$ ipython --no-banner

In [1]: import numpy as np

In [2]: np.set_printoptions(precision=2, suppress=True, linewidth=120)

In [3]: def tidy(a):
   ...:     return np.round(a, 2) + 0
   ...: 

In [4]: W0 = np.load("dump.npy")

In [5]: W0
Out[5]: 
array([[ 1.,  0.,  0.,  0.,  0.],
       [ 0., -1.,  0.,  0.,  0.],
       [ 0.,  0.,  1.,  0.,  0.],
       [ 0.,  0.,  0., -1.,  0.],
       [ 0.,  0.,  0.,  0.,  1.]])

In [6]: tidy(np.sort(np.linalg.eigvals(W0).real))
Out[6]: array([-1., -1.,  1.,  1.,  1.])

In [7]: tidy(np.linalg.det(W0))
Out[7]: np.float64(1.0)

In [8]: ev, evecs = np.linalg.eigh(W0)

In [9]: evecs.T @ W0 @ evecs
Out[9]: 
array([[-1.,  0.,  0.,  0.,  0.],
       [ 0., -1.,  0.,  0.,  0.],
       [ 0.,  0.,  1.,  0.,  0.],
       [ 0.,  0.,  0.,  1.,  0.],
       [ 0.,  0.,  0.,  0.,  1.]])

In [10]: np.unique(ev.round(6) + 0, return_counts=True)[1]
Out[10]: array([2, 3])

In [11]: tidy(np.linalg.eigvalsh(W0 @ W0))
Out[11]: array([1., 1., 1., 1., 1.])

In [12]: ev.sum(), np.trace(W0)
Out[12]: (np.float64(1.0), np.float64(1.0))

In [13]: evecs @ np.diag(ev) @ evecs.T
Out[13]: 
array([[ 1.,  0.,  0.,  0.,  0.],
       [ 0., -1.,  0.,  0.,  0.],
       [ 0.,  0.,  1.,  0.,  0.],
       [ 0.,  0.,  0., -1.,  0.],
       [ 0.,  0.,  0.,  0.,  1.]])

In [14]: ev
Out[14]: array([-1., -1.,  1.,  1.,  1.])

In [15]: tidy(np.linalg.eigvalsh(W0 + 5 * np.eye(5)))
Out[15]: array([4., 4., 6., 6., 6.])

In [16]: rng = np.random.default_rng(7274)

In [17]: idx = rng.permutation(5)

In [18]: B = W0[:, idx] * rng.choice([-1, 1], 5)

In [19]: B
Out[19]: 
array([[-1.,  0.,  0.,  0., -0.],
       [-0.,  0.,  0.,  0.,  1.],
       [-0.,  0.,  0.,  1., -0.],
       [-0.,  0., -1.,  0., -0.],
       [-0.,  1.,  0.,  0., -0.]])

In [20]: Uu, _, Vh = np.linalg.svd(W0.T @ B)

In [21]: tidy(np.linalg.lstsq(W0, B)[0])
Out[21]: 
array([[-1.,  0.,  0.,  0.,  0.],
       [ 0.,  0.,  0.,  0., -1.],
       [ 0.,  0.,  0.,  1.,  0.],
       [ 0.,  0.,  1.,  0.,  0.],
       [ 0.,  1.,  0.,  0.,  0.]])

In [22]: mat = np.load("out0.npy")

In [23]: mat
Out[23]: 
array([[ 0, -2,  3,  1],
       [ 0,  0,  0, -3],
       [ 0,  0,  0,  1],
       [ 0,  0,  0,  0]])

In [24]: Uu, sv, Vh = np.linalg.svd(mat)

In [25]: tidy(sv)
Out[25]: array([3.97, 2.87, 0.  , 0.  ])

In [26]: np.argmax(sv[:-1] / (sv[1:] + 1e-6)) + 1
Out[26]: np.int64(2)

In [27]: B = Uu[:, :2] @ np.diag(sv[:2]) @ Vh[:2]

In [28]: np.linalg.matrix_rank(B)
Out[28]: np.int64(2)

In [29]: tidy(np.linalg.norm(mat - B) / np.linalg.norm(mat))
Out[29]: np.float64(0.0)

In [30]: idx = rng.permutation(4)

In [31]: idx
Out[31]: array([3, 2, 0, 1])

In [32]: B = mat[idx][:, idx]

In [33]: tidy(np.sort(np.abs(np.linalg.eigvals(B))))
Out[33]: array([0., 0., 0., 0.])

In [34]: np.allclose(B, mat)
Out[34]: False

In [35]: tidy(np.linalg.det(B)), tidy(np.linalg.det(mat[idx]))
Out[35]: (np.float64(0.0), np.float64(0.0))

In [36]: rk = np.linalg.matrix_rank(mat)

In [37]: rk
Out[37]: np.int64(2)

In [38]: ns = np.linalg.svd(mat)[2][rk:].T

In [39]: tidy(ns @ ns.T)
Out[39]: 
array([[1.  , 0.  , 0.  , 0.  ],
       [0.  , 0.69, 0.46, 0.  ],
       [0.  , 0.46, 0.31, 0.  ],
       [0.  , 0.  , 0.  , 0.  ]])

In [40]: [int(np.linalg.matrix_rank(mat[:, :j + 1])) for j in range(4)]
Out[40]: [0, 1, 1, 2]

In [41]: [int(np.linalg.matrix_rank(np.delete(mat, i, axis=0))) for i in range(4)]
Out[41]: [1, 2, 2, 2]

In [42]: np.linalg.matrix_rank(mat.T @ mat), np.linalg.matrix_rank(mat @ mat.T)
Out[42]: (np.int64(2), np.int64(2))

In [43]: [int(np.linalg.matrix_rank(mat[:i])) for i in range(1, len(mat) + 1)]
Out[43]: [1, 2, 2, 2]

In [44]: np.linalg.matrix_rank(mat, rtol=0.1)
Out[44]: np.int64(2)

In [45]: [round(float(x), 2) for x in np.linalg.svd(mat, compute_uv=False)[:3]]
Out[45]: [3.97, 2.87, 0.0]

In [46]: tidy(np.linalg.norm(mat, 2) / np.linalg.norm(mat))
Out[46]: np.float64(0.81)

In [47]: idx = rng.permutation(5)

In [48]: idx
Out[48]: array([2, 0, 3, 1, 4])

In [49]: B = W0[idx][:, idx]

In [50]: tidy(np.linalg.det(B)), tidy(np.linalg.det(W0[idx]))
Out[50]: (np.float64(1.0), np.float64(-1.0))

In [51]: np.allclose(B, W0)
Out[51]: False

In [52]: B
Out[52]: 
array([[ 1.,  0.,  0.,  0.,  0.],
       [ 0.,  1.,  0.,  0.,  0.],
       [ 0.,  0., -1.,  0.,  0.],
       [ 0.,  0.,  0., -1.,  0.],
       [ 0.,  0.,  0.,  0.,  1.]])

In [53]: tidy(np.sort(np.abs(np.linalg.eigvals(B))))
Out[53]: array([1., 1., 1., 1., 1.])

In [54]: np.diag(B)
Out[54]: array([ 1.,  1., -1., -1.,  1.])

In [55]: feats = np.arange(20).reshape(5, 4) + 5

In [56]: feats
Out[56]: 
array([[ 5,  6,  7,  8],
       [ 9, 10, 11, 12],
       [13, 14, 15, 16],
       [17, 18, 19, 20],
       [21, 22, 23, 24]])

In [57]: Uu, sv, Vh = np.linalg.svd(feats)

In [58]: evecs = Vh[:(sv > 1e-8).sum()]

In [59]: x = feats[4] + 5 * feats[0] + rng.integers(2) * np.eye(4)[1]

In [60]: x
Out[60]: array([46., 52., 58., 64.])

In [61]: tidy(np.linalg.norm(x - evecs.T @ evecs @ x))
Out[61]: np.float64(0.0)

In [62]: F = np.loadtxt("w.csv", delimiter=",")

In [63]: F
Out[63]: 
array([[ 3.,  0.,  0.,  0.,  0.],
       [ 0.,  3.,  1.,  4.,  1.],
       [ 0., -5., -2., -2.,  3.],
       [ 0.,  0.,  0., -4.,  4.],
       [ 0., -5.,  3.,  1., -1.]])

In [64]: def softmax(z):
    ...:     e = np.exp(z - z.max(axis=-1, keepdims=True))
    ...:     return e / e.sum(axis=-1, keepdims=True)
    ...: 

In [65]: tidy(softmax(F).sum(axis=1))
Out[65]: array([1., 1., 1., 1., 1.])

In [66]: tidy(softmax(10 * F[1]))
Out[66]: array([0., 0., 0., 1., 0.])

In [67]: scores = F @ F.T / np.sqrt(5)

In [68]: tidy(softmax(scores + np.triu(np.full(scores.shape, -np.inf), 1)))
Out[68]: 
array([[1., 0., 0., 0., 0.],
       [0., 1., 0., 0., 0.],
       [0., 0., 1., 0., 0.],
       [0., 0., 0., 1., 0.],
       [0., 0., 0., 0., 1.]])

In [69]: softmax(scores).round(6).argmax(axis=1)
Out[69]: array([0, 1, 2, 3, 4])

In [70]: x = np.array([0, 0, 0, 3, 2])

In [71]: rhs = F @ x

In [72]: rhs
Out[72]: array([ 0., 14.,  0., -4.,  1.])

In [73]: tidy(np.linalg.solve(F.T, F[2]))
Out[73]: array([0., 0., 1., 0., 0.])

In [74]: tidy(np.linalg.solve(F, rhs))
Out[74]: array([0., 0., 0., 3., 2.])

In [75]: x = np.array([0, -4, 0, 3, -2])

In [76]: a = np.maximum(F @ x, 0)

In [77]: np.maximum(F @ x, 0) - np.maximum(-F @ x, 0)
Out[77]: array([  0.,  -2.,   8., -20.,  25.])

In [78]: F * (a > 1e-9)[:, None]
Out[78]: 
array([[ 0.,  0.,  0.,  0.,  0.],
       [ 0.,  0.,  0.,  0.,  0.],
       [ 0., -5., -2., -2.,  3.],
       [ 0.,  0.,  0., -0.,  0.],
       [ 0., -5.,  3.,  1., -1.]])

In [79]: B = np.array([[9, 8, -8], [5, -5, -2], [6, 1, -1], [-7, 0, 5], [-9, 9, 4]])

In [80]: np.vstack([F, B.T]).shape
Out[80]: (8, 5)

In [81]: np.einsum("ij,ji->", F, F)
Out[81]: np.float64(45.0)

In [82]: tidy(np.linalg.det(F.T))
Out[82]: np.float64(1668.0)

In [83]: data = np.load("test4.npy")

In [84]: data
Out[84]: 
array([[ 2, -1,  8],
       [-1,  3,  8],
       [ 6,  3,  0]])

In [85]: r0, v = data[2], data[0]

In [86]: r0 @ v
Out[86]: np.int64(9)

In [87]: pr = (r0 @ v) / (r0 @ r0) * r0

In [88]: np.outer(r0, v)
Out[88]: 
array([[12, -6, 48],
       [ 6, -3, 24],
       [ 0,  0,  0]])

In [89]: ang = np.radians(15)

In [90]: Rm = np.eye(3)

In [91]: Rm[0, 0] = Rm[1, 1] = np.cos(ang)

In [92]: Rm[0, 1], Rm[1, 0] = -np.sin(ang), np.sin(ang)

In [93]: tidy(Rm)
Out[93]: 
array([[ 0.97, -0.26,  0.  ],
       [ 0.26,  0.97,  0.  ],
       [ 0.  ,  0.  ,  1.  ]])

In [94]: B = data @ Rm.T

In [95]: np.allclose(np.linalg.norm(data, axis=1), np.linalg.norm(B, axis=1))
Out[95]: True

In [96]: tidy(np.linalg.det(Rm)), tidy(np.trace(Rm))
Out[96]: (np.float64(1.0), np.float64(2.93))

In [97]: np.allclose(data @ data.T, B @ B.T)
Out[97]: True

In [98]: tidy(np.abs(B - data).max(axis=0))
Out[98]: array([0.98, 1.45, 0.  ])

In [99]: ang = np.deg2rad(180)

In [100]: m1 = np.eye(5)

In [101]: m1[np.ix_([1, 0], [1, 0])] = [[np.cos(ang), -np.sin(ang)], [np.sin(ang), np.cos(ang)]]

In [102]: tidy(m1)
Out[102]: 
array([[-1.,  0.,  0.,  0.,  0.],
       [ 0., -1.,  0.,  0.,  0.],
       [ 0.,  0.,  1.,  0.,  0.],
       [ 0.,  0.,  0.,  1.,  0.],
       [ 0.,  0.,  0.,  0.,  1.]])

In [103]: x = np.array([-3, -3, 2])

In [104]: rhs = data @ x

In [105]: rhs
Out[105]: array([ 13,  10, -27])

In [106]: tidy(np.linalg.solve(data, rhs))
Out[106]: array([-3., -3.,  2.])

In [107]: tidy(np.linalg.solve(data, data[:, 2]))
Out[107]: array([0., 0., 1.])

In [108]: tidy(np.linalg.solve(data, 5 * rhs))
Out[108]: array([-15., -15.,  10.])

In [109]: hat = np.triu(np.array([[0, 2, 2], [1, 2, -3], [2, 2, 0]]), 1) + np.eye(3)

In [110]: B = hat @ data @ np.linalg.inv(hat)

In [111]: np.trace(B), np.trace(data)
Out[111]: (np.float64(5.0), np.int64(5))

In [112]: hat @ data - data @ hat
Out[112]: 
array([[ 10.,   8.,   9.],
       [-18.,  -7.,  11.],
       [  0., -12.,  -3.]])

In [113]: B
Out[113]: 
array([[ 12., -13., -39.],
       [-19.,  32., 142.],
       [  6.,  -9., -39.]])

In [114]: tidy(np.poly(B))
Out[114]: array([  1.,  -5., -67., 264.])

In [115]: idx = rng.permutation(3)

In [116]: idx
Out[116]: array([1, 0, 2])

In [117]: B = data[idx][:, idx]

In [118]: tidy(np.sort(np.abs(np.linalg.eigvals(B))))
Out[118]: array([3.67, 7.84, 9.17])

In [119]: np.trace(B)
Out[119]: np.int64(5)

In [120]: B
Out[120]: 
array([[ 3, -1,  8],
       [-1,  2,  8],
       [ 3,  6,  0]])

In [121]: np.diag(B)
Out[121]: array([3, 2, 0])

In [122]: cov = B.T @ B

In [123]: tidy(np.linalg.svd(B, compute_uv=False) ** 2)
Out[123]: array([131.37,  44.78,  11.85])

In [124]: np.trace(cov), (B ** 2).sum()
Out[124]: (np.int64(188), np.int64(188))

In [125]: B = data / np.linalg.norm(data, axis=1, keepdims=True)

In [126]: cov = B @ B.T

In [127]: (cov - 2 * np.eye(3)).round(6).argmax(axis=1)
Out[127]: array([1, 0, 0])

In [128]: (np.abs(cov) > 0.9).astype(int)
Out[128]: 
array([[1, 0, 0],
       [0, 1, 0],
       [0, 0, 1]])

In [129]: np.argwhere(np.triu(np.abs(cov) > 0.95, 1))
Out[129]: array([], shape=(0, 2), dtype=int64)

In [130]: tidy(cov[2])
Out[130]: array([0.16, 0.05, 1.  ])

In [131]: M = np.load("mat.npy")

In [132]: M
Out[132]: 
array([[ 1,  0,  0,  0],
       [ 0, -1,  0,  0],
       [ 0,  0, -2,  0],
       [ 0,  0,  0, -3]])

In [133]: B = np.array([[0, 4, 3], [8, 8, 9], [1, 8, 9], [9, 8, 4]])

In [134]: np.einsum("ik,kj->ji", M, B)
Out[134]: 
array([[  0,  -8,  -2, -27],
       [  4,  -8, -16, -24],
       [  3,  -9, -18, -12]])

In [135]: M @ B
Out[135]: 
array([[  0,   4,   3],
       [ -8,  -8,  -9],
       [ -2, -16, -18],
       [-27, -24, -12]])

In [136]: np.einsum("ij->j", M)
Out[136]: array([ 1, -1, -2, -3])

In [137]: np.einsum("ij,ij->i", M, M)
Out[137]: array([1, 1, 4, 9])

In [138]: B.T @ M.T
Out[138]: 
array([[  0,  -8,  -2, -27],
       [  4,  -8, -16, -24],
       [  3,  -9, -18, -12]])

In [139]: np.allclose(F, F.T)
Out[139]: False

In [140]: F @ F
Out[140]: 
array([[  9.,   0.,   0.,   0.,   0.],
       [  0.,  -1.,   4.,  -5.,  21.],
       [  0., -20.,   8.,  -5., -22.],
       [  0., -20.,  12.,  20., -20.],
       [  0., -25., -14., -31.,   9.]])

In [141]: np.trace(F)
Out[141]: np.float64(-1.0)

In [142]: (F - F.T) / 2
Out[142]: 
array([[ 0. ,  0. ,  0. ,  0. ,  0. ],
       [ 0. ,  0. ,  3. ,  2. ,  3. ],
       [ 0. , -3. ,  0. , -1. ,  0. ],
       [ 0. , -2. ,  1. ,  0. ,  1.5],
       [ 0. , -3. ,  0. , -1.5,  0. ]])

In [143]: tidy(np.linalg.matrix_power(F, 2))
Out[143]: 
array([[  9.,   0.,   0.,   0.,   0.],
       [  0.,  -1.,   4.,  -5.,  21.],
       [  0., -20.,   8.,  -5., -22.],
       [  0., -20.,  12.,  20., -20.],
       [  0., -25., -14., -31.,   9.]])

In [144]: tidy(np.abs(np.linalg.eigvals(F)).max())
Out[144]: np.float64(6.91)

In [145]: ev, evecs = np.linalg.eigh(M)

In [146]: x = np.array([-5, -3, 4, -8])

In [147]: evecs * np.abs(ev) @ evecs.T
Out[147]: 
array([[1., 0., 0., 0.],
       [0., 1., 0., 0.],
       [0., 0., 2., 0.],
       [0., 0., 0., 3.]])

In [148]: (np.sign(evecs[:, -1].round(6)) == np.sign(evecs[0, -1].round(6))).astype(int)
Out[148]: array([1, 0, 0, 0])

In [149]: evecs * np.maximum(ev, 0) @ evecs.T
Out[149]: 
array([[1., 0., 0., 0.],
       [0., 0., 0., 0.],
       [0., 0., 0., 0.],
       [0., 0., 0., 0.]])

In [150]: tidy(np.sort(np.linalg.eigvals(M).real))
Out[150]: array([-3., -2., -1.,  1.])

In [151]: tidy(np.linalg.det(M))
Out[151]: np.float64(-6.0)

In [152]: (np.linalg.matrix_power((M != 0) + (M.T != 0) + np.eye(4), 4) > 0).astype(int)
Out[152]: 
array([[1, 0, 0, 0],
       [0, 1, 0, 0],
       [0, 0, 1, 0],
       [0, 0, 0, 1]])

In [153]: idx = rng.permutation(4)

In [154]: idx
Out[154]: array([2, 1, 3, 0])

In [155]: B = M[idx][:, idx]

In [156]: np.allclose(B, M)
Out[156]: False

In [157]: tidy(np.sort(np.abs(np.linalg.eigvals(B))))
Out[157]: array([1., 1., 2., 3.])

In [158]: J = np.load("run19.npy")

In [159]: J
Out[159]: 
array([[ 1,  0,  0,  0],
       [ 1,  0,  0,  0],
       [-2, -1,  0,  0],
       [ 1, -1, -2, -2]])

In [160]: Uu, sv, Vh = np.linalg.svd(J)

In [161]: evecs = Vh[:(sv > 1e-8).sum()]

In [162]: x = J[3] + 4 * J[2] + rng.integers(2) * np.eye(4)[2]

In [163]: x
Out[163]: array([-7., -5., -1., -2.])

In [164]: np.linalg.matrix_rank(np.vstack([J, x]))
Out[164]: np.int64(4)

In [165]: tidy(np.linalg.norm(x - evecs.T @ evecs @ x))
Out[165]: np.float64(0.71)

In [166]: tidy(np.diag(evecs.T @ evecs))
Out[166]: array([1. , 1. , 0.5, 0.5])
